>>> import numpy as np
>>> import numpy.linalg as la
>>> np.set_printoptions(suppress=True, linewidth=160)
>>> def rd(a):
...     return np.round(a, 2) + 0
... 
>>> M = np.load("x.npy")
>>> M
array([[-3., -2.,  0.],
       [-2.,  0., -2.],
       [ 0., -2., -1.]])
>>> # equal to its transpose
>>> W = np.array([[-1, -1, 2, 1, 1], [1, -2, 2, 1, 1], [-1, -1, -2, 2, 1]])
>>> beta = np.array([-2, -2, -1, 2, 0])
>>> hid = np.maximum(M @ W + beta, 0)
>>> la.matrix_rank(hid)
np.int64(2)
>>> cent = np.array([[2, 0, 1], [0, 1, 0], [1, 1, 1], [2, 2, 0], [2, 0, 2]])
>>> (hid @ cent).round(6).argmax(axis=1)
array([1, 0, 1])
>>> hid @ cent
array([[0., 5., 0.],
       [4., 2., 2.],
       [0., 3., 0.]])
>>> s = 5 * 0.7 ** np.arange(3)
>>> q, _ = la.qr(np.array([[-0.3, -0.5, 0.0], [0.2, 0.8, -0.2], [0.2, 0.9, -0.8]]))
>>> rng = np.random.default_rng(9133)
>>> W0 = rng.normal(size=(17, 3)) * s @ q
>>> print(rd(W0))
[[  4.1   -1.33  -1.79]
 [  9.21   4.23  -1.73]
 [ -5.07   0.21   1.15]
 [ -5.33  -3.46  -0.09]
 [ -1.15  -3.91   2.75]
 [  3.07  -0.15  -1.42]
 [ -4.41   2.3   -2.68]
 [ -1.8   -0.26   2.85]
 [ -2.87   4.33   2.13]
 [ -2.09   2.38   0.18]
 [-14.57  -8.7    0.28]
 [ -0.81   2.95   3.01]
 [  3.85   4.78   5.73]
 [  2.64  -0.94   2.07]
 [ -0.77   2.49  -2.95]
 [ -1.97  -3.97   0.71]
 [  1.32  -2.14  -5.99]]
>>> idx = rng.permutation(3)
>>> B = W0[:, idx] * rng.choice([-1, 1], 3)
>>> rd(B)
array([[ -1.79,   4.1 ,  -1.33],
       [ -1.73,   9.21,   4.23],
       [  1.15,  -5.07,   0.21],
       [ -0.09,  -5.33,  -3.46],
       [  2.75,  -1.15,  -3.91],
       [ -1.42,   3.07,  -0.15],
       [ -2.68,  -4.41,   2.3 ],
       [  2.85,  -1.8 ,  -0.26],
       [  2.13,  -2.87,   4.33],
       [  0.18,  -2.09,   2.38],
       [  0.28, -14.57,  -8.7 ],
       [  3.01,  -0.81,   2.95],
       [  5.73,   3.85,   4.78],
       [  2.07,   2.64,  -0.94],
       [ -2.95,  -0.77,   2.49],
       [  0.71,  -1.97,  -3.97],
       [ -5.99,   1.32,  -2.14]])
>>> U, _, VT = la.svd(W0.T @ B)
>>> idx
array([2, 0, 1])
